>>> import numpy as np
>>> np.set_printoptions(precision=3, suppress=True, linewidth=100, sign=" ")
>>> def tidy(a):
...     return np.round(a, 3) + 0
... 
>>> rng = np.random.default_rng(9416)
>>> X = rng.normal(size=(11, 10)) + 3 * np.array([-3, -4, 1, -4, -4, 0, 3, 2, 2, -3])
>>> tidy(X)
array([[ -8.308, -11.897,   4.571, -11.862, -12.533,  -1.069,   8.488,   6.469,   7.617,  -8.333],
       [ -7.707,  -9.469,   0.547, -10.322, -12.456,  -0.967,   8.527,   6.716,   6.457, -10.514],
       [ -9.691, -14.366,   3.401, -12.489, -11.872,   0.689,   8.803,   6.876,   4.105,  -8.356],
       [ -7.675, -12.108,   2.911, -11.752, -11.901,   0.406,   8.718,   6.739,   6.21 ,  -9.769],
       [-10.141, -12.615,   2.648, -11.201, -12.142,  -1.202,   9.535,   8.503,   6.688,  -9.277],
       [-10.922, -11.097,   1.027, -11.127,  -9.877,   1.056,   9.158,   7.015,   6.774,  -9.44 ],
       [ -9.714,  -9.765,   4.185, -12.541, -12.826,   1.067,  10.367,   7.289,   5.563,  -9.834],
       [ -9.784, -12.274,   2.073, -12.386, -11.883,   0.585,  10.492,   6.452,   6.037,  -8.316],
       [ -8.725, -12.06 ,   1.814, -11.437, -12.498,   1.165,  10.076,   6.926,   4.989,  -8.753],
       [ -8.278, -12.623,   3.166, -10.884, -11.694,  -0.874,   8.13 ,   5.574,   6.344,  -9.922],
       [ -9.068, -11.054,   5.011, -11.471, -12.439,  -0.522,   8.323,   8.039,   7.078, -10.236]])
>>> x = np.array([2, 3, 0, 3, -2, 3, -2, -1, -2, -1])
>>> target = X @ x
>>> tidy(np.linalg.pinv(X) @ X)
array([[ 1.,  0.,  0.,  0.,  0.,  0.,  0.,  0.,  0.,  0.],
       [ 0.,  1.,  0.,  0.,  0.,  0.,  0.,  0.,  0.,  0.],
       [ 0.,  0.,  1.,  0.,  0.,  0.,  0.,  0.,  0.,  0.],
       [ 0.,  0.,  0.,  1.,  0.,  0.,  0.,  0.,  0.,  0.],
       [ 0.,  0.,  0.,  0.,  1.,  0.,  0.,  0.,  0.,  0.],
       [ 0.,  0.,  0.,  0.,  0.,  1.,  0.,  0.,  0.,  0.],
       [ 0.,  0.,  0.,  0.,  0.,  0.,  1.,  0.,  0.,  0.],
       [ 0.,  0.,  0.,  0.,  0.,  0.,  0.,  1.,  0.,  0.],
       [ 0.,  0.,  0.,  0.,  0.,  0.,  0.,  0.,  1.,  0.],
       [ 0.,  0.,  0.,  0.,  0.,  0.,  0.,  0.,  0.,  1.]])
>>> tidy(target)
array([ -96.379,  -78.947,  -98.472,  -88.733, -102.723,  -95.03 ,  -86.81 ,  -99.22 ,  -87.755,
        -90.91 ,  -91.004])
>>> target = target + 0.02 * rng.normal(size=11)
>>> tidy(target)
array([ -96.359,  -78.935,  -98.478,  -88.711, -102.73 ,  -95.039,  -86.793,  -99.225,  -87.743,
        -90.896,  -90.955])
>>> coef, *_ = np.linalg.lstsq(X, target)
>>> coef.round()
array([ 2.,  3.,  0.,  3., -2.,  3., -2., -1., -2., -1.])
>>> tidy(coef)
array([ 2.004,  3.   ,  0.008,  3.011, -2.01 ,  3.015, -2.006, -0.999, -1.992, -1.003])
>>> tidy(X.T @ (target - X @ coef))
array([ 0.,  0.,  0.,  0.,  0.,  0.,  0.,  0.,  0.,  0.])
>>> th = np.radians(120)
>>> r_ = np.eye(10)
>>> r_[2, 2] = r_[8, 8] = np.cos(th)
>>> r_[2, 8], r_[8, 2] = -np.sin(th), np.sin(th)
>>> tidy(r_)
array([[ 1.   ,  0.   ,  0.   ,  0.   ,  0.   ,  0.   ,  0.   ,  0.   ,  0.   ,  0.   ],
       [ 0.   ,  1.   ,  0.   ,  0.   ,  0.   ,  0.   ,  0.   ,  0.   ,  0.   ,  0.   ],
       [ 0.   ,  0.   , -0.5  ,  0.   ,  0.   ,  0.   ,  0.   ,  0.   , -0.866,  0.   ],
       [ 0.   ,  0.   ,  0.   ,  1.   ,  0.   ,  0.   ,  0.   ,  0.   ,  0.   ,  0.   ],
       [ 0.   ,  0.   ,  0.   ,  0.   ,  1.   ,  0.   ,  0.   ,  0.   ,  0.   ,  0.   ],
       [ 0.   ,  0.   ,  0.   ,  0.   ,  0.   ,  1.   ,  0.   ,  0.   ,  0.   ,  0.   ],
       [ 0.   ,  0.   ,  0.   ,  0.   ,  0.   ,  0.   ,  1.   ,  0.   ,  0.   ,  0.   ],
       [ 0.   ,  0.   ,  0.   ,  0.   ,  0.   ,  0.   ,  0.   ,  1.   ,  0.   ,  0.   ],
       [ 0.   ,  0.   ,  0.866,  0.   ,  0.   ,  0.   ,  0.   ,  0.   , -0.5  ,  0.   ],
       [ 0.   ,  0.   ,  0.   ,  0.   ,  0.   ,  0.   ,  0.   ,  0.   ,  0.   ,  1.   ]])
>>> Y = X @ r_.T
>>> tidy(np.linalg.det(r_)), np.trace(r_)
(np.float64(1.0), np.float64(7.0))
>>> np.allclose(X @ X.T, Y @ Y.T)
True
>>> r_[:, 7] @ r_[:, 3]
np.float64(0.0)
>>> tidy(np.linalg.svd(r_, compute_uv=False))
array([ 1.,  1.,  1.,  1.,  1.,  1.,  1.,  1.,  1.,  1.])
>>> tidy(r_.T @ r_)
array([[ 1.,  0.,  0.,  0.,  0.,  0.,  0.,  0.,  0.,  0.],
       [ 0.,  1.,  0.,  0.,  0.,  0.,  0.,  0.,  0.,  0.],
       [ 0.,  0.,  1.,  0.,  0.,  0.,  0.,  0.,  0.,  0.],
       [ 0.,  0.,  0.,  1.,  0.,  0.,  0.,  0.,  0.,  0.],
       [ 0.,  0.,  0.,  0.,  1.,  0.,  0.,  0.,  0.,  0.],
       [ 0.,  0.,  0.,  0.,  0.,  1.,  0.,  0.,  0.,  0.],
       [ 0.,  0.,  0.,  0.,  0.,  0.,  1.,  0.,  0.,  0.],
       [ 0.,  0.,  0.,  0.,  0.,  0.,  0.,  1.,  0.,  0.],
       [ 0.,  0.,  0.,  0.,  0.,  0.,  0.,  0.,  1.,  0.],
       [ 0.,  0.,  0.,  0.,  0.,  0.,  0.,  0.,  0.,  1.]])
>>> E = np.loadtxt("layer12.csv", delimiter=",")
>>> E
array([[ 0.5,  0. ,  0.5,  0. ,  0. ],
       [ 0. ,  1. ,  0. ,  0. ,  0. ],
       [ 0. ,  0.5,  0.5,  0. ,  0. ],
       [ 0. ,  0. ,  0. ,  1. ,  0. ],
       [ 0. ,  0. ,  0. ,  0.5,  0.5]])
>>> f = np.array([4, -1, -3, 5, 1])
>>> Y = E + np.outer(f, np.eye(5)[4])
>>> tidy(np.linalg.det(Y) / np.linalg.det(E)), tidy(1 + np.linalg.solve(E, f)[4])
(np.float64(-2.0), np.float64(-2.0))
>>> Y
array([[ 0.5,  0. ,  0.5,  0. ,  4. ],
       [ 0. ,  1. ,  0. ,  0. , -1. ],
       [ 0. ,  0.5,  0.5,  0. , -3. ],
       [ 0. ,  0. ,  0. ,  1. ,  5. ],
       [ 0. ,  0. ,  0. ,  0.5,  1.5]])
>>> np.linalg.matrix_rank(Y - E)
np.int64(1)
>>> np.linalg.matrix_rank(np.linalg.inv(Y) - np.linalg.inv(E), tol=1e-8)
np.int64(1)
>>> def softmax(z):
...     e = np.exp(z - z.max(axis=-1, keepdims=True))
...     return e / e.sum(axis=-1, keepdims=True)
... 
>>> tidy(softmax(E[4] + 3))
array([ 0.159,  0.159,  0.159,  0.262,  0.262])
>>> tidy(softmax(10 * E[4]))
array([ 0.003,  0.003,  0.003,  0.495,  0.495])
>>> scores = E @ E.T / np.sqrt(5)
>>> tidy(softmax(scores))
array([[ 0.233,  0.186,  0.208,  0.186,  0.186],
       [ 0.172,  0.269,  0.215,  0.172,  0.172],
       [ 0.199,  0.223,  0.223,  0.178,  0.178],
       [ 0.172,  0.172,  0.172,  0.269,  0.215],
       [ 0.182,  0.182,  0.182,  0.227,  0.227]])
>>> tidy(softmax(scores)[4] @ E)
array([ 0.091,  0.273,  0.182,  0.341,  0.114])
>>> tidy(softmax(scores + np.triu(np.full(scores.shape, -np.inf), 1)))
array([[ 1.   ,  0.   ,  0.   ,  0.   ,  0.   ],
       [ 0.39 ,  0.61 ,  0.   ,  0.   ,  0.   ],
       [ 0.309,  0.346,  0.346,  0.   ,  0.   ],
       [ 0.219,  0.219,  0.219,  0.343,  0.   ],
       [ 0.182,  0.182,  0.182,  0.227,  0.227]])
